% python3 -q
>>> import numpy as np
>>> from numpy import linalg as LA
>>> np.set_printoptions(suppress=True, linewidth=160)
>>> X = np.loadtxt("sample14.csv", delimiter=",")
>>> print(X)
[[ 6.15  8.08 -3.51  5.1 ]
 [ 0.05  3.99  5.57  3.72]
 [ 0.82  5.72  4.65  2.39]
 [ 0.42  3.4  -6.81  5.43]
 [-0.98  0.15 -4.95  6.55]
 [ 5.26  6.32 -4.11  5.98]
 [ 1.11  1.98 -6.86  6.65]
 [ 1.23  3.85 -6.77  6.67]
 [ 6.23  7.8  -3.25  4.32]
 [-0.4   6.49  6.02  4.  ]
 [ 5.95  6.68 -2.44  2.88]
 [ 2.19  0.43 -5.55  5.61]
 [ 0.89  7.49  5.62  4.48]
 [ 5.95  5.65 -3.81  5.23]
 [ 0.3   6.42  4.46  6.35]
 [ 7.    5.28 -4.98  5.12]
 [ 6.51  6.89 -5.01  2.81]
 [ 1.94  6.33  3.82  4.35]
 [ 6.65  8.13 -3.06  4.39]
 [ 2.06  1.89 -5.69  5.36]
 [ 6.01  8.17 -3.26  4.46]
 [ 1.46  1.86 -6.69  5.73]
 [ 0.54  5.74  4.24  5.02]
 [ 1.45  5.79  6.42  4.07]
 [ 1.9   1.45 -6.06  6.92]
 [ 6.06  6.64 -4.21  4.5 ]
 [ 1.14  6.47  5.56  3.41]
 [ 0.87  5.16  3.94  4.79]
 [-0.92  4.38  4.97  2.98]
 [ 7.62  7.38 -4.97  3.43]
 [ 2.34  7.8   4.3   3.85]
 [ 1.83  5.5   5.44  4.73]
 [ 0.45  5.37  3.07  2.95]
 [ 2.91  5.28  5.62  4.76]
 [ 5.78  6.79 -2.88  3.84]
 [ 4.73  5.01 -5.66  5.25]
 [ 2.76  6.8   5.21  2.99]]
>>> Xc = X - X.mean(axis=0)
>>> V = LA.svd(Xc)[2][:3]
>>> other = Xc - Xc @ V.T @ V
>>> print(LA.norm(other, axis=1).round(6).argmax())
33
>>> print(np.round(other.std(axis=0), 2))
[0.47 0.42 0.24 0.41]
>>> print(np.round((Xc @ V.T).std(axis=0), 2))
[5.22 2.95 0.89]
>>> print(np.round(np.cov(Xc @ V.T, rowvar=False), 2) + 0)
[[27.97  0.    0.  ]
 [ 0.    8.92  0.  ]
 [ 0.    0.    0.81]]
>>> print(np.round(np.diag(V.T @ V), 2))
[0.64 0.72 0.91 0.73]
>>> cov = X.T @ X
>>> print(round(np.trace(cov), 2), round(float((X ** 2).sum()), 2))
3554.62 3554.62
>>> print(cov.round(2))
[[ 551.95  675.17 -289.61  474.74]
 [ 675.17 1236.54   27.13  865.  ]
 [-289.61   27.13  922.85 -210.11]
 [ 474.74  865.   -210.11  843.28]]
>>> print(np.round(np.diag(cov), 2))
[ 551.95 1236.54  922.85  843.28]
>>> print(LA.matrix_rank(cov))
4
>>> F = np.tril(np.array([[2, 0, 3, -3, -2, -1, 3, -1, 3],
...     [0, 2, 1, 3, -2, -1, -2, 3, 0],
...     [1, 3, -1, -1, 2, 1, -3, -1, -3],
...     [2, 2, 0, 1, -1, 2, 0, -1, -2],
...     [-2, -2, -3, 3, -1, 1, 0, -1, -3],
...     [-3, -3, -2, 0, 0, 3, 2, -2, 1],
...     [-1, -2, 3, -1, -2, -2, 0, -1, -3],
...     [1, 1, -2, 2, -3, 1, -1, -3, 0],
...     [2, 2, -2, 3, -2, -1, -1, -2, 1]]), -1) + np.eye(9, dtype=int)
>>> print(F)
[[ 1  0  0  0  0  0  0  0  0]
 [ 0  1  0  0  0  0  0  0  0]
 [ 1  3  1  0  0  0  0  0  0]
 [ 2  2  0  1  0  0  0  0  0]
 [-2 -2 -3  3  1  0  0  0  0]
 [-3 -3 -2  0  0  1  0  0  0]
 [-1 -2  3 -1 -2 -2  1  0  0]
 [ 1  1 -2  2 -3  1 -1  1  0]
 [ 2  2 -2  3 -2 -1 -1 -2  1]]
>>> # triangular
>>> Uu, s, Vt = LA.svd(F)
>>> print(np.argmax(s[:-1] / (s[1:] + 1e-6)) + 1)
8
>>> other = Uu[:, :8] @ np.diag(s[:8]) @ Vt[:8]
>>> print(round(float(LA.norm(F - other, 2)), 2), np.round(s[8], 2))
0.01 0.01
>>> print(LA.matrix_rank(F, rtol=0.05))
6
>>> print(round(LA.norm(F - other) / LA.norm(F), 2))
0.0
>>> other = LA.inv(F)
>>> print(np.allclose(other, F.T))
False
>>> print(np.round(LA.inv(other), 2) + 0)
[[ 1.  0.  0.  0.  0.  0.  0.  0.  0.]
 [ 0.  1.  0.  0.  0.  0.  0.  0.  0.]
 [ 1.  3.  1.  0.  0.  0.  0.  0.  0.]
 [ 2.  2.  0.  1.  0.  0.  0.  0.  0.]
 [-2. -2. -3.  3.  1.  0.  0.  0.  0.]
 [-3. -3. -2.  0.  0.  1.  0.  0.  0.]
 [-1. -2.  3. -1. -2. -2.  1.  0.  0.]
 [ 1.  1. -2.  2. -3.  1. -1.  1.  0.]
 [ 2.  2. -2.  3. -2. -1. -1. -2.  1.]]
>>> other = F[0, 0] * F[1:] - np.outer(F[1:, 0], F[0])
>>> print(other)
[[ 0  1  0  0  0  0  0  0  0]
 [ 0  3  1  0  0  0  0  0  0]
 [ 0  2  0  1  0  0  0  0  0]
 [ 0 -2 -3  3  1  0  0  0  0]
 [ 0 -3 -2  0  0  1  0  0  0]
 [ 0 -2  3 -1 -2 -2  1  0  0]
 [ 0  1 -2  2 -3  1 -1  1  0]
 [ 0  2 -2  3 -2 -1 -1 -2  1]]
>>> print(LA.matrix_rank(other), LA.matrix_rank(F))
8 9
>>> J = np.vander(np.arange(5) - 3, 4, increasing=True)
>>> print(J)
[[  1  -3   9 -27]
 [  1  -2   4  -8]
 [  1  -1   1  -1]
 [  1   0   0   0]
 [  1   1   1   1]]
>>> rng = np.random.default_rng(136)
>>> idx = rng.permutation(9)
>>> other = F[:, idx] * rng.choice([-1, 1], 9)
>>> print(other)
[[ 1  0  0  0  0  0  0  0  0]
 [ 0  1  0  0  0  0  0  0  0]
 [ 1  3  0  1  0  0  0  0  0]
 [ 2  2 -1  0  0  0  0  0  0]
 [-2 -2 -3 -3  0  0  0  0  1]
 [-3 -3  0 -2  0  0  0 -1  0]
 [-1 -2  1  3  0 -1  0  2 -2]
 [ 1  1 -2 -2  1  1  0 -1 -3]
 [ 2  2 -3 -2 -2  1 -1  1 -2]]
>>> Uu, _, Vt = LA.svd(F.T @ other)
>>> print(np.round(Uu @ Vt, 2) + 0)
[[ 1.  0.  0.  0.  0.  0.  0.  0.  0.]
 [ 0.  1.  0.  0.  0.  0.  0.  0.  0.]
 [ 0.  0.  0.  1.  0.  0.  0.  0.  0.]
 [ 0.  0. -1.  0.  0.  0.  0.  0.  0.]
 [ 0.  0.  0.  0.  0.  0.  0.  0.  1.]
 [ 0.  0.  0.  0.  0.  0.  0. -1.  0.]
 [ 0.  0.  0.  0.  0. -1.  0.  0.  0.]
 [ 0.  0.  0.  0.  1.  0.  0.  0.  0.]
 [ 0.  0.  0.  0.  0.  0. -1.  0.  0.]]
>>> print(np.round(LA.lstsq(F, other)[0], 2) + 0)
[[ 1.  0.  0.  0.  0.  0.  0.  0.  0.]
 [ 0.  1.  0.  0.  0.  0.  0.  0.  0.]
 [ 0.  0.  0.  1.  0.  0.  0.  0.  0.]
 [ 0.  0. -1.  0.  0.  0.  0.  0.  0.]
 [ 0.  0.  0.  0.  0.  0.  0.  0.  1.]
 [ 0.  0.  0.  0.  0.  0.  0. -1.  0.]
 [ 0.  0.  0.  0.  0. -1.  0.  0.  0.]
 [ 0.  0.  0.  0.  1.  0.  0.  0.  0.]
 [ 0.  0.  0.  0.  0.  0. -1.  0.  0.]]
